$ python3 -q
>>> import numpy as np
>>> np.set_printoptions(precision=3, suppress=True, linewidth=160)
>>> M = np.load("test1.npy")
>>> M
array([[ 4, -6,  4],
       [-6, 10, -5],
       [ 4, -5,  5]])
>>> # equal to its transpose
>>> P = np.triu(np.array([[4, -5, 0], [1, -5, 3], [-3, 3, 4]]), 1) + np.eye(3)
>>> out = P @ M @ np.linalg.inv(P)
>>> P @ M - M @ P
array([[ 30., -30.,  43.],
       [ 12., -45., -15.],
       [  0.,  20.,  15.]])
>>> np.round(np.poly(out), 3) + 0
array([  1., -19.,  33.,   0.])
>>> m1 = np.load("block0.npy")
>>> m1
array([[ -7.012, -11.043,   3.014,   3.   ],
       [ -5.999, -19.008, -10.006,  -6.977],
       [ -7.008, -22.001, -15.008,  -7.997],
       [  1.028,  -2.974,  -5.039,  -5.007],
       [  3.004,   7.973,  19.006,   1.992]])
>>> x0 = np.array([-2, -3, 2, 3])
>>> h1 = np.maximum(m1 @ x0, 0)
>>> np.flatnonzero(h1 > 1e-9)
array([0, 1, 2, 4])
>>> m1.T @ h1
array([ -744.512, -1680.572,  -216.69 ,  -189.373])
>>> np.maximum(m1 @ x0, 0) - np.maximum(-m1 @ x0, 0)
array([ 62.181,  28.079,  26.012, -18.233,  14.061])
>>> np.linalg.cond(m1) > 100
np.True_
>>> np.linalg.matrix_rank(m1, rtol=0.1)
np.int64(3)
>>> out = np.array([[3, 5], [2, 2], [3, 0], [5, 1]])
>>> np.einsum("ij,ij->i", m1, m1)
array([189.2  , 546.091, 822.348,  60.363, 437.789])
>>> np.vstack([m1, out.T]).shape
(7, 4)
>>> np.linalg.matrix_rank(m1 @ out)
np.int64(2)
>>> out @ m1
Traceback (most recent call last):
  File "<python-input-22>", line 1, in <module>
    out @ m1
    ~~~~^~~~
ValueError: matmul: Input operand 1 has a mismatch in its core dimension 0, with gufunc signature (n?,k),(k,m?)->(n?,m?) (size 5 is different from 2)
>>> np.einsum("ij->j", m1)
array([-15.987, -47.053,  -8.033, -14.989])
>>> gram = m1.T @ m1
>>> round(float(np.trace(gram)), 3), round((m1 ** 2).sum(), 3)
(2055.791, np.float64(2055.791))
>>> np.round(np.linalg.svd(m1, compute_uv=False) ** 2, 3) + 0
array([1767.069,  236.732,   51.99 ,    0.   ])
>>> np.diag(gram)
array([ 144.349, 1039.709,  721.064,  150.669])
>>> np.round(np.linalg.eigvalsh(gram)[::-1], 3) + 0
array([1767.069,  236.732,   51.99 ,    0.   ])
>>> out = np.array([[2, 2, 0, 2, 2, 2, 2], [2, 0, 1, 1, 2, 1, 0]])
>>> feats = out.T @ out
>>> feats
array([[8, 4, 2, 6, 8, 6, 4],
       [4, 4, 0, 4, 4, 4, 4],
       [2, 0, 1, 1, 2, 1, 0],
       [6, 4, 1, 5, 6, 5, 4],
       [8, 4, 2, 6, 8, 6, 4],
       [6, 4, 1, 5, 6, 5, 4],
       [4, 4, 0, 4, 4, 4, 4]])
>>> np.linalg.matrix_rank(feats, rtol=0.1)
np.int64(2)
>>> [round(float(x), 3) for x in np.linalg.svd(feats, compute_uv=False)[:3]]
[31.147, 3.853, 0.0]
>>> np.argsort(-np.linalg.norm(feats, axis=0).round(6), kind="stable")[:3]
array([0, 4, 3])
>>> np.allclose(feats[:-1].T @ np.linalg.lstsq(feats[:-1].T, feats[-1])[0], feats[-1])
True
>>> np.round(feats @ np.linalg.pinv(feats) @ feats, 3) + 0
array([[8., 4., 2., 6., 8., 6., 4.],
       [4., 4., 0., 4., 4., 4., 4.],
       [2., 0., 1., 1., 2., 1., 0.],
       [6., 4., 1., 5., 6., 5., 4.],
       [8., 4., 2., 6., 8., 6., 4.],
       [6., 4., 1., 5., 6., 5., 4.],
       [4., 4., 0., 4., 4., 4., 4.]])
>>> U, sig, Vt = np.linalg.svd(feats)
>>> evecs = Vt[:(sig > 1e-8).sum()]
>>> rng = np.random.default_rng(919)
>>> x0 = feats[2] + 5 * feats[3] + rng.integers(2) * np.eye(7)[4]
>>> x0
array([32., 20.,  6., 26., 32., 26., 20.])
>>> np.allclose(evecs.T @ evecs @ x0, x0)
True
>>> np.round(evecs.T @ evecs, 3) + 0
array([[ 0.367, -0.033,  0.2  ,  0.167,  0.367,  0.167, -0.033],
       [-0.033,  0.367, -0.2  ,  0.167, -0.033,  0.167,  0.367],
       [ 0.2  , -0.2  ,  0.2  ,  0.   ,  0.2  ,  0.   , -0.2  ],
       [ 0.167,  0.167,  0.   ,  0.167,  0.167,  0.167,  0.167],
       [ 0.367, -0.033,  0.2  ,  0.167,  0.367,  0.167, -0.033],
       [ 0.167,  0.167,  0.   ,  0.167,  0.167,  0.167,  0.167],
       [-0.033,  0.367, -0.2  ,  0.167, -0.033,  0.167,  0.367]])
>>> rk = np.linalg.matrix_rank(feats)
>>> rk
np.int64(2)
>>> N = np.linalg.svd(feats)[2][rk:].T
>>> [int(np.linalg.matrix_rank(feats[:, :j + 1])) for j in range(7)]
[1, 2, 2, 2, 2, 2, 2]
>>> [int(np.linalg.matrix_rank(np.delete(feats, i, axis=0))) for i in range(7)]
[2, 2, 2, 2, 2, 2, 2]
>>> np.round(N @ N.T, 3) + 0
array([[ 0.633,  0.033, -0.2  , -0.167, -0.367, -0.167,  0.033],
       [ 0.033,  0.633,  0.2  , -0.167,  0.033, -0.167, -0.367],
       [-0.2  ,  0.2  ,  0.8  ,  0.   , -0.2  ,  0.   ,  0.2  ],
       [-0.167, -0.167,  0.   ,  0.833, -0.167, -0.167, -0.167],
       [-0.367,  0.033, -0.2  , -0.167,  0.633, -0.167,  0.033],
       [-0.167, -0.167,  0.   , -0.167, -0.167,  0.833, -0.167],
       [ 0.033, -0.367,  0.2  , -0.167,  0.033, -0.167,  0.633]])
>>> u = np.array([5, 1, 0, 5, 3, 4, 2]) + 0.5
>>> mat = np.outer(u, u) / (u @ u)
>>> mat
array([[0.297, 0.081, 0.027, 0.297, 0.189, 0.243, 0.135],
       [0.081, 0.022, 0.007, 0.081, 0.052, 0.066, 0.037],
       [0.027, 0.007, 0.002, 0.027, 0.017, 0.022, 0.012],
       [0.297, 0.081, 0.027, 0.297, 0.189, 0.243, 0.135],
       [0.189, 0.052, 0.017, 0.189, 0.12 , 0.155, 0.086],
       [0.243, 0.066, 0.022, 0.243, 0.155, 0.199, 0.111],
       [0.135, 0.037, 0.012, 0.135, 0.086, 0.111, 0.061]])
>>> round(np.trace(np.linalg.pinv(mat) @ mat), 3)
np.float64(1.0)
>>> np.abs(np.diag(np.linalg.qr(mat)[1])) > 1e-9
array([ True, False, False, False, False, False, False])
>>> mat @ np.linalg.pinv(mat) @ mat
array([[0.297, 0.081, 0.027, 0.297, 0.189, 0.243, 0.135],
       [0.081, 0.022, 0.007, 0.081, 0.052, 0.066, 0.037],
       [0.027, 0.007, 0.002, 0.027, 0.017, 0.022, 0.012],
       [0.297, 0.081, 0.027, 0.297, 0.189, 0.243, 0.135],
       [0.189, 0.052, 0.017, 0.189, 0.12 , 0.155, 0.086],
       [0.243, 0.066, 0.022, 0.243, 0.155, 0.199, 0.111],
       [0.135, 0.037, 0.012, 0.135, 0.086, 0.111, 0.061]])
>>> np.linalg.lstsq(mat[:-1].T, mat[-1])[2]
np.int32(1)
>>> np.allclose(mat[:-1].T @ np.linalg.lstsq(mat[:-1].T, mat[-1])[0], mat[-1])
True
>>> u = np.array([4, -2, -2])
>>> np.polyval(u, mat[3])
array([-2.241, -2.136, -2.051, -2.241, -2.235, -2.25 , -2.197])
>>> W0 = np.loadtxt("case6.csv", delimiter=",")
>>> W0
array([[ 1.957,  3.94 ,  1.927,  4.001],
       [ 1.955,  5.978,  4.016,  3.097],
       [ 0.963,  2.058,  1.005,  1.928],
       [ 0.001,  4.078,  3.955, -2.009],
       [ 1.055,  6.015,  4.989,  0.069],
       [ 1.045,  2.088,  1.004,  2.009],
       [ 1.98 ,  3.977,  1.987,  4.094],
       [ 1.   ,  1.931,  1.001,  1.963]])
>>> [round(float(x), 3) for x in np.linalg.svd(W0, compute_uv=False)[:3]]
[15.248, 6.382, 0.121]
>>> round(np.log10(np.linalg.cond(W0)))
2
>>> np.linalg.cond(W0) > 100
np.True_
>>> round(np.linalg.norm(W0, 2) / np.linalg.norm(W0), 3)
np.float64(0.922)
>>> data = np.maximum(np.array([[2, 1],
...     [2, 2],
...     [1, 0],
...     [0, 1],
...     [1, 0],
...     [2, 2],
...     [2, 1],
...     [2, 2],
...     [1, 1],
...     [0, 1],
...     [2, 0],
...     [2, 1],
...     [0, 1],
...     [2, 0],
...     [2, 2],
...     [1, 0],
...     [0, 0],
...     [2, 2],
...     [2, 1]]) @ np.array([[5, 1, 7, 2, 2, 0, 8, 0, 0], [8, 8, 5, 8, 2, 3, 0, 3, 2]]) + np.array([2, 0, -2, -1, 0, -2, -1, 0, 1]), 0)
>>> data
array([[20, 10, 17, 11,  6,  1, 15,  3,  3],
       [28, 18, 22, 19,  8,  4, 15,  6,  5],
       [ 7,  1,  5,  1,  2,  0,  7,  0,  1],
       [10,  8,  3,  7,  2,  1,  0,  3,  3],
       [ 7,  1,  5,  1,  2,  0,  7,  0,  1],
       [28, 18, 22, 19,  8,  4, 15,  6,  5],
       [20, 10, 17, 11,  6,  1, 15,  3,  3],
       [28, 18, 22, 19,  8,  4, 15,  6,  5],
       [15,  9, 10,  9,  4,  1,  7,  3,  3],
       [10,  8,  3,  7,  2,  1,  0,  3,  3],
       [12,  2, 12,  3,  4,  0, 15,  0,  1],
       [20, 10, 17, 11,  6,  1, 15,  3,  3],
       [10,  8,  3,  7,  2,  1,  0,  3,  3],
       [12,  2, 12,  3,  4,  0, 15,  0,  1],
       [28, 18, 22, 19,  8,  4, 15,  6,  5],
       [ 7,  1,  5,  1,  2,  0,  7,  0,  1],
       [ 2,  0,  0,  0,  0,  0,  0,  0,  1],
       [28, 18, 22, 19,  8,  4, 15,  6,  5],
       [20, 10, 17, 11,  6,  1, 15,  3,  3]])
>>> x0 = np.array([1, 1, 0, 1, 2, 3, 2, 2, 1])
>>> h1 = np.maximum(data @ x0, 0)
>>> np.tanh(data @ x0)
array([1.   , 1.   , 1.   , 1.   , 1.   , 1.   , 1.   , 1.   , 1.   , 1.   , 1.   , 1.   , 1.   , 1.   , 1.   , 1.   , 0.995, 1.   , 1.   ])
>>> np.maximum(data @ x0, 0) - np.maximum(-data @ x0, 0)
array([ 95, 140,  28,  41,  28, 140,  95, 140,  67,  41,  56,  95,  41,  56, 140,  28,   3, 140,  95])
>>> np.flatnonzero(h1 > 1e-9)
array([ 0,  1,  2,  3,  4,  5,  6,  7,  8,  9, 10, 11, 12, 13, 14, 15, 16, 17, 18])
>>> F = np.loadtxt("m.csv", delimiter=",")
>>> F
array([[1.   , 0.2  , 0.04 , 0.008, 0.002, 0.   , 0.   ],
       [0.2  , 1.   , 0.2  , 0.04 , 0.008, 0.002, 0.   ],
       [0.04 , 0.2  , 1.   , 0.2  , 0.04 , 0.008, 0.002],
       [0.008, 0.04 , 0.2  , 1.   , 0.2  , 0.04 , 0.008],
       [0.002, 0.008, 0.04 , 0.2  , 1.   , 0.2  , 0.04 ],
       [0.   , 0.002, 0.008, 0.04 , 0.2  , 1.   , 0.2  ],
       [0.   , 0.   , 0.002, 0.008, 0.04 , 0.2  , 1.   ]])
>>> x0 = np.ones(7)
>>> for _ in range(6):
...     x0 = F @ x0
...     x0 /= np.linalg.norm(x0)
...     print(round(x0 @ F @ x0, 3))
... 
1.424
1.431
1.434
1.436
1.437
1.438
>>> x0
array([0.243, 0.374, 0.441, 0.461, 0.441, 0.374, 0.243])
>>> ev, evecs = np.linalg.eigh(F)
>>> ev
array([0.683, 0.73 , 0.816, 0.941, 1.104, 1.286, 1.439])
>>> np.round(evecs.T @ evecs, 3) + 0
array([[1., 0., 0., 0., 0., 0., 0.],
       [0., 1., 0., 0., 0., 0., 0.],
       [0., 0., 1., 0., 0., 0., 0.],
       [0., 0., 0., 1., 0., 0., 0.],
       [0., 0., 0., 0., 1., 0., 0.],
       [0., 0., 0., 0., 0., 1., 0.],
       [0., 0., 0., 0., 0., 0., 1.]])
>>> (ev > 1e-8).sum(), (ev < -1e-8).sum()
(np.int64(7), np.int64(0))
>>> np.abs(evecs[:, -1]).round(6).argmax()
np.int64(3)
>>> np.linalg.eigvalsh(F + -1 * np.eye(7))
array([-0.317, -0.27 , -0.184, -0.059,  0.104,  0.286,  0.439])
>>> np.linalg.svd(F, compute_uv=False)
array([1.439, 1.286, 1.104, 0.941, 0.816, 0.73 , 0.683])
>>> np.abs(evecs[:, -1])
array([0.216, 0.359, 0.454, 0.487, 0.454, 0.359, 0.216])
>>> np.round(evecs.T @ F @ evecs, 3) + 0
array([[0.683, 0.   , 0.   , 0.   , 0.   , 0.   , 0.   ],
       [0.   , 0.73 , 0.   , 0.   , 0.   , 0.   , 0.   ],
       [0.   , 0.   , 0.816, 0.   , 0.   , 0.   , 0.   ],
       [0.   , 0.   , 0.   , 0.941, 0.   , 0.   , 0.   ],
       [0.   , 0.   , 0.   , 0.   , 1.104, 0.   , 0.   ],
       [0.   , 0.   , 0.   , 0.   , 0.   , 1.286, 0.   ],
       [0.   , 0.   , 0.   , 0.   , 0.   , 0.   , 1.439]])
>>> O, R = np.linalg.qr(F)
>>> np.abs(np.diag(R))
array([1.021, 0.96 , 0.96 , 0.96 , 0.96 , 0.959, 0.941])
>>> np.allclose(R.T @ R, F.T @ F)
True
>>> arr = np.load("sample1.npy")
>>> arr
array([[ 2,  0,  2, -2,  2,  1,  2,  1],
       [ 2, -1,  1,  1,  1,  1, -1,  2],
       [ 0,  0, -2, -2,  2,  1,  0, -2],
       [ 2,  1,  0,  1, -2,  2,  2,  2],
       [-2,  0,  1,  2,  0,  2,  0,  1],
       [-2, -2,  0,  2,  1,  1,  0, -1],
       [ 1,  0, -2, -2,  2, -1, -2, -2],
       [ 1,  2,  2,  2,  0,  2,  0, -1]])
>>> O, R = np.linalg.qr(arr)
>>> round(abs(R[0, 0]), 3), round(np.linalg.norm(arr[:, 0]), 3)
(np.float64(4.69), np.float64(4.69))
>>> np.round(O @ R, 3) + 0
array([[ 2.,  0.,  2., -2.,  2.,  1.,  2.,  1.],
       [ 2., -1.,  1.,  1.,  1.,  1., -1.,  2.],
       [ 0.,  0., -2., -2.,  2.,  1.,  0., -2.],
       [ 2.,  1.,  0.,  1., -2.,  2.,  2.,  2.],
       [-2.,  0.,  1.,  2.,  0.,  2.,  0.,  1.],
       [-2., -2.,  0.,  2.,  1.,  1.,  0., -1.],
       [ 1.,  0., -2., -2.,  2., -1., -2., -2.],
       [ 1.,  2.,  2.,  2.,  0.,  2.,  0., -1.]])
>>> np.trace(O @ O.T)
np.float64(8.0)
